$ python3 -q
>>> import numpy as np
>>> from numpy import linalg as LA
>>> np.set_printoptions(precision=4, suppress=True, linewidth=140, legacy="1.25")
>>> def rnd(a):
...     return np.round(a, 4) + 0
... 
>>> W0 = np.load("m.npy")
>>> print(W0)
[[153  51]
 [ 51 242]]
>>> print(np.allclose(W0 @ W0.T, W0.T @ W0))
True
>>> print(rnd(np.abs(LA.eigvals(W0)).max()))
265.1849
>>> print(rnd(np.sort(np.abs(LA.eigvals(W0)))))
[129.8151 265.1849]
>>> print(LA.matrix_power(W0, 2))
[[26010 20145]
 [20145 61165]]
>>> print(W0 @ W0)
[[26010 20145]
 [20145 61165]]
>>> print(rnd(LA.det(W0.T)))
34425.0
>>> print(np.einsum("ij,ji->", W0, W0))
87175
>>> print(rnd(LA.det(2 * W0)), rnd(LA.det(W0)))
137700.0 34425.0
>>> print(rnd(LA.eigvals(W0).sum().real))
395.0
>>> print(np.kron(np.eye(2, dtype=int), W0))
[[153  51   0   0]
 [ 51 242   0   0]
 [  0   0 153  51]
 [  0   0  51 242]]
>>> w, evecs = LA.eigh(W0)
>>> print((w > 1e-8).sum(), (w < -1e-8).sum())
2 0
>>> print(rnd(w))
[129.8151 265.1849]
>>> print(rnd(evecs.T @ evecs))
[[1. 0.]
 [0. 1.]]
>>> print(np.abs(evecs[:, -1]).round(6).argmax())
1
>>> print(rnd(np.abs(evecs[:, -1])))
[0.4138 0.9103]
>>> print(rnd(evecs @ np.diag(w) @ evecs.T))
[[153.  51.]
 [ 51. 242.]]
>>> print(rnd(LA.eigvalsh(W0 @ W0)))
[16851.9519 70323.0481]
>>> print(np.unique(w.round(6) + 0, return_counts=True)[1])
[1 1]
>>> print(rnd(LA.eigvalsh(W0 + -1 * np.eye(2))))
[128.8151 264.1849]
>>> w, evecs = LA.eigh(W0)
>>> x0 = np.array([0, 0])
>>> print(np.abs(W0).sum(axis=1).max(), rnd(np.abs(w).max()))
293 265.1849
>>> print((np.sign(evecs[:, -1].round(6)) == np.sign(evecs[0, -1].round(6))).astype(int))
[1 1]
>>> print(rnd(evecs * np.abs(w) @ evecs.T))
[[153.  51.]
 [ 51. 242.]]
>>> M = np.load("test0.npy")
>>> print(M)
[[ 1 -1  1 -1]
 [ 1  0  0  0]
 [ 1  1  1  1]
 [ 1  2  4  8]
 [ 1  3  9 27]
 [ 1  4 16 64]]
>>> P = M @ LA.solve(M.T @ M, M.T)
>>> print(rnd(np.trace(P)))
4.0
>>> print(rnd(P @ M[:, 0]))
[1. 1. 1. 1. 1. 1.]
>>> print(rnd(np.diag(P)))
[0.9603 0.5794 0.4603 0.4603 0.5794 0.9603]
>>> K = np.array([[3, 1, 3, 3, 2], [1, 1, 0, 1, 2], [3, 2, 2, 2, 0]])
>>> K[-1] = K[0] + -2 * K[1]
>>> print(K)
[[ 3  1  3  3  2]
 [ 1  1  0  1  2]
 [ 1 -1  3  1 -2]]
>>> B = K / LA.norm(K, axis=1, keepdims=True)
>>> cov = B @ B.T
>>> print(rnd(np.degrees(np.arccos(np.clip(cov[0, 1], -1, 1)))))
42.6955
>>> print((cov - 2 * np.eye(3)).round(6).argmax(axis=1))
[1 0 0]
>>> print(rnd(LA.norm(B, axis=1)))
[1. 1. 1.]
>>> print(rnd(cov[0]))
[1.     0.735  0.4419]
>>> W1 = np.array([[0, -1, -3, 0, 1],
...     [-1, 1, 0, -2, -1],
...     [3, -1, 3, -1, -3],
...     [-2, 1, 0, -2, 1],
...     [2, -1, 3, 2, -3]])
>>> c = np.array([0, 0, 2, 3, 1])
>>> H = np.maximum(K @ W1 + c, 0)
>>> print(H)
[[6 0 8 0 0]
 [1 0 5 3 0]
 [4 0 2 0 1]]
>>> print(rnd((H > 0).mean(axis=0)))
[1.     0.     1.     0.3333 0.3333]
>>> print((H > 0).astype(int))
[[1 0 1 0 0]
 [1 0 1 1 0]
 [1 0 1 0 1]]
>>> print(LA.matrix_rank(H))
3
>>> basis = np.array([[2, 2, 2], [2, 1, 1], [1, -2, -1], [-1, -1, 2], [-2, 1, 1]])
>>> print(W1 @ basis)
[[-7  6  3]
 [ 4  0 -6]
 [14 -3 -3]
 [-2  0 -6]
 [ 9 -8  1]]
>>> print(H @ basis)
[[ 20  -4   4]
 [  4 -11   3]
 [  8   5   7]]
>>> u = np.array([-1, 9])
>>> print(np.cross(H[0, :3], H[2, :3]))
[ 0 20  0]
>>> print(np.convolve(H[0], u))
[-6 54 -8 72  0  0]
>>> print(np.polyval(u, H[0]))
[3 9 1 9 9]
>>> Uu, sig, VT = LA.svd(K, full_matrices=False)
>>> print(rnd(Uu.T @ Uu))
[[1. 0. 0.]
 [0. 1. 0.]
 [0. 0. 1.]]
>>> print(rnd(Uu.T @ K @ VT.T))
[[6.2656 0.     0.    ]
 [0.     3.9676 0.    ]
 [0.     0.     0.    ]]
>>> print((sig > 1e-8).sum())
2
>>> print(np.abs(Uu[:, 0]).round(6).argmax())
0
>>> print(np.allclose(Uu * sig @ VT, K))
True
>>> print(rnd(np.abs(VT[0])))
[0.5285 0.1307 0.5966 0.5285 0.2614]
>>> print(rnd(sig / sig[0]))
[1.     0.6332 0.    ]
>>> Uu, sig, VT = LA.svd(K)
>>> evecs = VT[:(sig > 1e-8).sum()]
>>> rng = np.random.default_rng(90)
>>> x0 = K[1] + 5 * K[0] + rng.integers(2) * np.eye(5)[4]
>>> print(x0)
[16.  6. 15. 16. 13.]
>>> print(LA.matrix_rank(np.vstack([K, x0])))
3
>>> print(rnd(evecs.T @ evecs))
[[ 0.2816  0.0874  0.2913  0.2816  0.1748]
 [ 0.0874  0.165  -0.1165  0.0874  0.3301]
 [ 0.2913 -0.1165  0.6117  0.2913 -0.233 ]
 [ 0.2816  0.0874  0.2913  0.2816  0.1748]
 [ 0.1748  0.3301 -0.233   0.1748  0.6602]]
>>> feats = np.loadtxt("data.csv", delimiter=",")
>>> print(feats)
[[ 2.3 -2.2  2.9 -0.9 -1.4]
 [-0.1  1.6 -0.4 -0.1  1.9]
 [ 0.3  1.2  0.7 -1.   0.6]
 [ 0.3 -2.4  0.7 -0.1 -0.9]]
>>> x0 = np.array([0, 2, -4, -4, 2])
>>> print(rnd(feats @ (2 * x0)))
[-30.4  18.    9.6 -18. ]
>>> print(feats @ np.eye(5)[0])
[ 2.3 -0.1  0.3  0.3]
>>> print(rnd(feats @ np.ones(5)))
[ 0.7  2.9  1.8 -2.4]
>>> arr = np.arange(35).reshape(7, 5) + -1
>>> print(arr)
[[-1  0  1  2  3]
 [ 4  5  6  7  8]
 [ 9 10 11 12 13]
 [14 15 16 17 18]
 [19 20 21 22 23]
 [24 25 26 27 28]
 [29 30 31 32 33]]
>>> W1 = np.array([[3, 7, 6], [2, 6, 6], [1, 7, 3], [0, 7, 1], [4, 4, 9]])
>>> c = np.array([1, -2, -2])
>>> H = np.maximum(feats @ W1 + c, 0)
>>> print((H > 0).mean(axis=0))
[0.75 0.75 0.5 ]
>>> print((H > 0).astype(int))
[[1 1 0]
 [1 1 1]
 [1 1 1]
 [0 0 0]]
>>> basis = np.array([[2, 3], [3, 2], [4, 5]])
>>> print(W1 @ basis)
[[51 53]
 [46 48]
 [35 32]
 [25 19]
 [56 65]]
>>> print((H @ basis).round(6).argmax(axis=1))
[0 1 1 0]
>>> th = np.radians(180)
>>> r_ = np.eye(5)
>>> r_[3, 3] = r_[4, 4] = np.cos(th)
>>> r_[3, 4], r_[4, 3] = -np.sin(th), np.sin(th)
>>> print(rnd(r_))
[[ 1.  0.  0.  0.  0.]
 [ 0.  1.  0.  0.  0.]
 [ 0.  0.  1.  0.  0.]
 [ 0.  0.  0. -1.  0.]
 [ 0.  0.  0.  0. -1.]]
>>> B = arr @ r_.T
>>> print(rnd(B))
[[ -1.   0.   1.  -2.  -3.]
 [  4.   5.   6.  -7.  -8.]
 [  9.  10.  11. -12. -13.]
 [ 14.  15.  16. -17. -18.]
 [ 19.  20.  21. -22. -23.]
 [ 24.  25.  26. -27. -28.]
 [ 29.  30.  31. -32. -33.]]
>>> print(rnd(LA.det(r_)), np.trace(r_))
1.0 1.0
>>> print([round(float(x), 4) for x in LA.svd(arr, compute_uv=False)[:3]])
[111.85, 4.4253, 0.0]
>>> print(np.argsort(-LA.norm(arr, axis=0).round(6), kind="stable")[:3])
[4 3 2]
>>> u = np.array([3, -1, -3, 1, -3, 3, -1, -3])
>>> mat = -3 * np.eye(8) + np.outer(u, u)
>>> print(mat)
[[ 6. -3. -9.  3. -9.  9. -3. -9.]
 [-3. -2.  3. -1.  3. -3.  1.  3.]
 [-9.  3.  6. -3.  9. -9.  3.  9.]
 [ 3. -1. -3. -2. -3.  3. -1. -3.]
 [-9.  3.  9. -3.  6. -9.  3.  9.]
 [ 9. -3. -9.  3. -9.  6. -3. -9.]
 [-3.  1.  3. -1.  3. -3. -2.  3.]
 [-9.  3.  9. -3.  9. -9.  3.  6.]]
>>> z = rng.permutation(8)
>>> print(z)
[6 1 3 4 5 7 2 0]
>>> B = mat[z][:, z]
>>> print(rnd(LA.det(B)), rnd(LA.det(mat[z])))
-98415.0 -98415.0
>>> print(np.trace(B))
24.0
>>> print(np.diag(B))
[-2. -2. -2.  6.  6.  6.  6.  6.]
>>> print(np.allclose(B, mat))
False
